>>> import numpy as np
>>> import numpy.linalg as la
>>> np.set_printoptions(precision=1, suppress=True, linewidth=100, floatmode="fixed")
>>> E = np.load("mat.npy")
>>> E
array([[0, 0, 1, 0, 1],
       [0, 0, 0, 1, 0],
       [1, 0, 0, 0, 0],
       [0, 1, 0, 0, 0],
       [1, 0, 0, 0, 0]])
>>> W1 = np.array([[3, 1, 2], [0, 1, 0], [3, 1, 0], [1, 3, 3], [2, 3, 3]])
>>> b = np.array([-9, -4, -3])
>>> act = np.maximum(E @ W1 + b, 0)
>>> (act > 0).mean(axis=0)
array([0.0, 0.0, 0.0])
>>> act
array([[0, 0, 0],
       [0, 0, 0],
       [0, 0, 0],
       [0, 0, 0],
       [0, 0, 0]])
>>> la.matrix_rank(act)
np.int64(0)
>>> W2 = np.array([[2, 1, 1], [0, 1, 2], [2, 2, 2]])
>>> (act @ W2).round(6).argmax(axis=1)
array([0, 0, 0, 0, 0])
>>> act @ W2
array([[0, 0, 0],
       [0, 0, 0],
       [0, 0, 0],
       [0, 0, 0],
       [0, 0, 0]])
>>> np.round(la.eigvalsh(E).min(), 1)
np.float64(-1.4)
>>> [round(float(la.det(E[:i, :i])), 2) + 0 for i in range(1, 6)]
[0.0, 0.0, 0.0, 1.0, 0.0]
>>> np.argsort(-la.norm(E, axis=0).round(6), kind="stable")[:3]
array([0, 1, 2])
>>> print(la.matrix_rank(E, rtol=0.1))
4
>>> print(la.cond(E) > 100)
True
>>> C2 = E.T @ E
>>> (E @ E.T).shape
(5, 5)
>>> print(la.matrix_rank(C2))
4
>>> feats = np.load("m.npy")
>>> feats
array([[1.0, 0.7, 0.5, 0.3, 0.2],
       [0.7, 1.0, 0.7, 0.5, 0.3],
       [0.5, 0.7, 1.0, 0.7, 0.5],
       [0.3, 0.5, 0.7, 1.0, 0.7],
       [0.2, 0.3, 0.5, 0.7, 1.0]])
>>> B = np.array([[2, 1], [1, 1], [2, 0], [1, 1], [2, 1]])
>>> feats @ B
array([[4.4, 2.2],
       [4.9, 2.5],
       [5.4, 2.4],
       [4.9, 2.5],
       [4.4, 2.2]])
>>> B.T @ feats.T
array([[4.4, 4.9, 5.4, 4.9, 4.4],
       [2.2, 2.5, 2.4, 2.5, 2.2]])
>>> la.matrix_rank(feats @ B)
np.int64(2)
>>> np.einsum("ik,kj->ij", feats, B)
array([[4.4, 2.2],
       [4.9, 2.5],
       [5.4, 2.4],
       [4.9, 2.5],
       [4.4, 2.2]])
>>> np.einsum("ik,kj->ji", feats, B)
array([[4.4, 4.9, 5.4, 4.9, 4.4],
       [2.2, 2.5, 2.4, 2.5, 2.2]])
>>> np.vstack([feats, B.T]).shape
(7, 5)
>>> B = np.array([[2]])
>>> W2 = np.array([[1, 2], [2, 1]])
>>> arr = np.block([[B, np.array([[-2, 3]])], [np.zeros((2, 1)), W2]])
>>> arr
array([[ 2.0, -2.0,  3.0],
       [ 0.0,  1.0,  2.0],
       [ 0.0,  2.0,  1.0]])
>>> q = arr.astype(float).copy()
>>> for j in range(3):
...     q[:, j] -= q[:, :j] @ (q[:, :j].T @ q[:, j])
...     q[:, j] /= la.norm(q[:, j])
... 
>>> q
array([[ 1.0,  0.0,  0.0],
       [ 0.0,  0.4,  0.9],
       [ 0.0,  0.9, -0.4]])
>>> np.round(q.T @ arr, 1) + 0
array([[ 2.0, -2.0,  3.0],
       [ 0.0,  2.2,  1.8],
       [ 0.0,  0.0,  1.3]])
>>> B = arr[0, 0] * arr[1:] - np.outer(arr[1:, 0], arr[0])
>>> B
array([[0.0, 2.0, 4.0],
       [0.0, 4.0, 2.0]])
>>> arr[:, 0] / arr[0, 0]
array([1.0, 0.0, 0.0])
>>> print(np.flatnonzero(~B.round(6).any(axis=1)))
[]
>>> W1 = np.array([[-9, 2], [3, -1], [-6, -1]])
>>> b = np.array([0, 1])
>>> act = np.maximum(B @ W1 + b, 0)
>>> act
array([[0.0, 0.0],
       [0.0, 0.0]])
>>> print(la.matrix_rank(act))
0
>>> (act > 0).astype(int)
array([[0, 0],
       [0, 0]])
>>> W2 = np.array([[0, 5], [3, 2]])
>>> act @ W2
array([[0.0, 0.0],
       [0.0, 0.0]])
>>> W1 @ W2
array([[  6, -41],
       [ -3,  13],
       [ -3, -32]])
